In [1]: import numpy as np

In [2]: np.set_printoptions(precision=1, suppress=True, linewidth=140, sign=" ")

In [3]: A = np.load("case7.npy")

In [4]: A
Out[4]: 
array([[ 2,  0,  1,  2,  2, -2,  2, -2,  2,  2,  0,  1, -2,  1],
       [ 0,  2, -2,  2, -1,  1,  2,  1,  1,  0,  2, -1,  0,  1],
       [-2,  2,  0,  2, -1,  2,  2,  2, -1, -1, -1,  1, -1,  1],
       [-2, -2,  0, -2, -2,  2,  1,  1, -2, -2, -2,  1, -1,  2],
       [-1, -1,  2,  0,  1,  2,  1, -1, -2,  1,  2, -2, -1, -1],
       [ 0, -1, -1,  0, -2,  1, -2, -2, -2,  2,  0, -1, -1,  1],
       [-1,  2,  0, -1, -1,  1,  2,  1, -1, -2,  0,  1,  1,  1],
       [ 1, -1,  0, -2, -2,  1,  1, -1,  0, -1,  2,  2,  1, -1],
       [ 2, -1,  2,  1,  2,  1,  1, -1,  2, -1,  1,  2,  1,  1],
       [ 1, -1, -2, -2,  0,  1,  1, -1,  0,  1,  2,  2,  0, -2],
       [ 0,  1, -1,  2, -1,  2, -2,  0,  0, -2,  2,  0, -2,  0],
       [ 2,  1,  0, -1, -1,  0, -2,  1, -1,  1,  0, -1,  0, -1],
       [ 2, -2,  3,  0,  3, -3,  0, -3,  1,  2, -2,  2, -2,  0]])

In [5]: rank = np.linalg.matrix_rank(A)

In [6]: rank
Out[6]: np.int64(12)

In [7]: ns = np.linalg.svd(A)[2][rank:].T

In [8]: np.linalg.matrix_rank(A.T @ A), np.linalg.matrix_rank(A @ A.T)
Out[8]: (np.int64(12), np.int64(12))

In [9]: ns.shape
Out[9]: (14, 2)

In [10]: x = np.array([1, 1, 1, -1, 2, 0, -2, 0, 1, 2, 2, 1, 2, -2])

In [11]: h = np.maximum(A @ x, 0)

In [12]: np.maximum(A @ (3 * x), 0)
Out[12]: array([  6,   0,   0,   0,   6,   0,   0,  12,  24,  30,   0,  24,  24])

In [13]: np.maximum(A @ x, 0) - np.maximum(-A @ x, 0)
Out[13]: array([  2,  -6, -16, -23,   2,  -5,  -8,   4,   8,  10,  -4,   8,   8])

In [14]: np.flatnonzero(h > 1e-9)
Out[14]: array([  0,   4,   7,   8,   9,  11,  12])

In [15]: np.tanh(A @ x)
Out[15]: array([ 1., -1., -1., -1.,  1., -1., -1.,  1.,  1.,  1., -1.,  1.,  1.])

In [16]: round(float(np.linalg.norm(A, 2) / np.linalg.norm(A)), 1)
Out[16]: 0.6

In [17]: np.argsort(-np.linalg.norm(A, axis=0).round(6), kind="stable")[:3]
Out[17]: array([ 4,  5,  6])

In [18]: np.linalg.matrix_rank(A, rtol=0.1)
Out[18]: np.int64(12)

In [19]: left, sigma, Vh = np.linalg.svd(A)

In [20]: V = Vh[:(sigma > 1e-8).sum()]

In [21]: rng = np.random.default_rng(3562)

In [22]: x = A[11] + 4 * A[7] + rng.integers(2) * np.eye(14)[7]

In [23]: x
Out[23]: array([ 6., -3.,  0., -9., -9.,  4.,  2., -3., -1., -3.,  8.,  7.,  4., -5.])

In [24]: np.diag(V.T @ V)
Out[24]: array([ 0.9,  0.9,  0.9,  0.8,  1. ,  0.8,  0.9,  0.8,  0.6,  0.9,  0.7,  0.9,  1. ,  0.9])

In [25]: round(float(np.linalg.norm(x - V.T @ V @ x)), 1)
Out[25]: 0.0

In [26]: F = np.load("m.npy")

In [27]: F
Out[27]: 
array([[-1.3, -0.2,  0.9, -1. , -0.7,  3.4, -0.3,  0.3, -1. , -0.8,  0.3, -0.4],
       [ 0.7,  0.5, -0.5,  0.7,  0. ,  0.1, -1.2,  0.9,  0.6,  1.2, -1.1,  0.4],
       [-0.2, -0.5,  0.3, -0.5, -0.3,  0.6, -0.8, -1.2, -0.5,  0.9,  2.4,  0.1],
       [-1.8, -0.6, -1.7, -1.9,  0. , -1.3,  0.3,  0.6, -0.5, -0.2,  0.5,  0.8],
       [-1.4, -0.2,  0.9, -0.9, -0.6,  3.3, -0.2,  0.2, -0.9, -1. ,  0.3, -0.4]])

In [28]: left, sigma, Vh = np.linalg.svd(F, full_matrices=False)

In [29]: np.round(np.abs(Vh[0]), 1) + 0
Out[29]: array([ 0.3,  0.1,  0.2,  0.2,  0.2,  0.8,  0. ,  0. ,  0.2,  0.2,  0.2,  0.1])

In [30]: left.shape, sigma.shape, Vh.shape
Out[30]: ((5, 5), (5,), (5, 12))

In [31]: np.round(left.T @ left, 1) + 0
Out[31]: 
array([[ 1.,  0.,  0.,  0.,  0.],
       [ 0.,  1.,  0.,  0.,  0.],
       [ 0.,  0.,  1.,  0.,  0.],
       [ 0.,  0.,  0.,  1.,  0.],
       [ 0.,  0.,  0.,  0.,  1.]])

In [32]: sigma
Out[32]: array([ 6. ,  3.8,  3. ,  2.1,  0.2])

In [33]: np.cumsum(sigma ** 2) / np.sum(sigma ** 2)
Out[33]: array([ 0.6,  0.8,  0.9,  1. ,  1. ])

In [34]: np.round(Vh @ Vh.T, 1) + 0
Out[34]: 
array([[ 1.,  0.,  0.,  0.,  0.],
       [ 0.,  1.,  0.,  0.,  0.],
       [ 0.,  0.,  1.,  0.,  0.],
       [ 0.,  0.,  0.,  1.,  0.],
       [ 0.,  0.,  0.,  0.,  1.]])

In [35]: np.round(left.T @ F @ Vh.T, 1) + 0
Out[35]: 
array([[ 6. ,  0. ,  0. ,  0. ,  0. ],
       [ 0. ,  3.8,  0. ,  0. ,  0. ],
       [ 0. ,  0. ,  3. ,  0. ,  0. ],
       [ 0. ,  0. ,  0. ,  2.1,  0. ],
       [ 0. ,  0. ,  0. ,  0. ,  0.2]])

In [36]: x = np.array([3, -3, -2, -3, 0, -1, -3, -3, 1, 0, 1, 0])

In [37]: h = np.maximum(F @ x, 0)

In [38]: np.maximum(F @ x, 0) - np.maximum(-F @ x, 0)
Out[38]: array([-6.2, -0.2,  9.1,  4.1, -6.6])

In [39]: np.tanh(F @ x)
Out[39]: array([-1. , -0.2,  1. ,  1. , -1. ])

In [40]: F.T @ h
Out[40]: array([ -9.2,  -7. ,  -4.2, -12.3,  -2.7,   0.1,  -6. ,  -8.5,  -6.6,   7.4,  23.9,   4.2])

In [41]: arr = np.diag(np.array([0, 3, 2, 3]))

In [42]: arr
Out[42]: 
array([[ 0,  0,  0,  0],
       [ 0,  3,  0,  0],
       [ 0,  0,  2,  0],
       [ 0,  0,  0,  3]])

In [43]: B = np.array([[3, 1], [2, 0], [0, 1], [1, 0]])

In [44]: B.T @ arr.T
Out[44]: 
array([[ 0,  6,  0,  3],
       [ 0,  0,  2,  0]])

In [45]: np.einsum("ik,kj->ji", arr, B)
Out[45]: 
array([[ 0,  6,  0,  3],
       [ 0,  0,  2,  0]])

In [46]: np.einsum("ij->j", arr)
Out[46]: array([ 0,  3,  2,  3])

In [47]: np.linalg.matrix_rank(np.vstack([arr, B.T]))
Out[47]: np.int64(4)

In [48]: np.linalg.matrix_rank(arr @ B)
Out[48]: np.int64(2)

In [49]: np.einsum("ik,kj->ij", arr, B)
Out[49]: 
array([[ 0,  0],
       [ 6,  0],
       [ 0,  2],
       [ 3,  0]])

In [50]: evals, V = np.linalg.eigh(arr)

In [51]: x = np.array([5, 1, 1, 0])

In [52]: V * np.abs(evals) @ V.T
Out[52]: 
array([[ 0.,  0.,  0.,  0.],
       [ 0.,  3.,  0.,  0.],
       [ 0.,  0.,  2.,  0.],
       [ 0.,  0.,  0.,  3.]])

In [53]: V * np.maximum(evals, 0) @ V.T
Out[53]: 
array([[ 0.,  0.,  0.,  0.],
       [ 0.,  3.,  0.,  0.],
       [ 0.,  0.,  2.,  0.],
       [ 0.,  0.,  0.,  3.]])

In [54]: np.abs(arr).sum(axis=1).max(), np.abs(evals).max()
Out[54]: (np.int64(3), np.float64(3.0))

In [55]: x @ arr @ x
Out[55]: np.int64(5)

In [56]: np.argsort(-np.linalg.norm(arr, axis=0).round(6), kind="stable")[:3]
Out[56]: array([ 1,  3,  2])

In [57]: np.linalg.matrix_rank(arr, rtol=0.1)
Out[57]: np.int64(3)

In [58]: np.linalg.cond(arr) > 100
Out[58]: np.True_

In [59]: round(float(np.linalg.norm(arr, 2) / np.linalg.norm(arr)), 1)
Out[59]: 0.6

In [60]: np.abs(np.diag(np.linalg.qr(A)[1])) > 1e-9
Out[60]: array([ True,  True,  True,  True,  True,  True,  True,  True,  True,  True,  True,  True, False])

In [61]: np.unique(A.round(6), axis=0).shape
Out[61]: (13, 14)

In [62]: M = np.load("run12.npy")

In [63]: M
Out[63]: 
array([[ 1.5, -0.2,  0.9,  0.5,  0.3, -1.1,  1.8, -0.4],
       [ 2.1,  2. ,  1.9,  1.2,  1. ,  0.3,  3.9,  0.3],
       [ 0.4,  2.1,  0.7,  1. ,  0.5,  1.4,  1.8,  0.7],
       [-0.3, -1.1, -0.3, -0.4,  0. , -1.1, -0.2, -0.4],
       [-2.9,  0.1, -1.9, -0.7, -0.9,  1.9, -4.4,  0.6],
       [ 0.8, -1.6,  0.4,  0.1,  0. , -2.1,  0.8, -0.9],
       [ 0. , -1. , -0.3, -0.4, -0.5, -0.7, -1.3, -0.5],
       [-3.6, -0.7, -2.4, -1.3, -0.6,  0.7, -4.8,  0.4],
       [ 0.2, -1.4,  0.1,  0.2, -0.5, -1. , -0.1, -0.7],
       [ 0.4, -1.3, -0.1, -0.3, -0.2, -1.4,  0. , -0.7],
       [-2.8, -1.6, -1.7, -1.3,  0. , -0.7, -3. , -0.1],
       [-2.5, -1.3, -1.7, -0.9, -0.8,  0.5, -3.8,  0. ],
       [ 0.9,  1.3,  1.2,  0.7,  1.4, -0.3,  3.3,  0.5],
       [-2.4, -3.9, -2. , -1.4, -1.7, -1.2, -4.8, -0.9],
       [-1.5, -0.3, -0.8, -0.4, -0.1,  0.2, -1.9,  0. ],
       [-1. , -2.7, -0.7, -0.7, -0.6, -1.8, -1.5, -0.8],
       [ 1.9,  1.1,  1.7,  0.8,  1.4, -1. ,  4. ,  0. ],
       [ 2.3,  2.2,  1.5,  1.1,  0.3,  1.3,  2.7,  0.4],
       [-0.8,  0.5, -0.6, -0.6,  0.2,  0.5, -1.2,  0.4],
       [ 0. , -0.5, -0.6, -0.3, -0.6, -0.2, -1.6, -0.2],
       [ 1.1, -1.4,  0.2, -0.5,  0. , -1.6,  0.7, -0.8],
       [-0.9,  0.7, -0.7, -0.4,  0.1,  0.9, -1.2,  0.5],
       [ 0.1, -1.2,  0. , -0.3,  0. , -1. ,  0.2, -0.5],
       [ 0.9,  1.3,  0.9,  0.4,  0.7,  0.5,  2. ,  0.4],
       [-2.1, -0.4, -1.3, -0.7, -0.3,  0.6, -2.5,  0.3],
       [ 0.5, -2.1, -0.3, -0.4, -1.1, -1.3, -1.3, -0.9]])

In [64]: Xs = (M - M.mean(axis=0)) / M.std(axis=0)

In [65]: Xs.std(axis=0)
Out[65]: array([ 1.,  1.,  1.,  1.,  1.,  1.,  1.,  1.])

In [66]: b = np.linalg.lstsq(np.delete(Xs, 1, axis=1), Xs[:, 1])[0]

In [67]: np.round(1 - np.var(Xs[:, 1] - np.delete(Xs, 1, axis=1) @ b), 1)
Out[67]: np.float64(1.0)
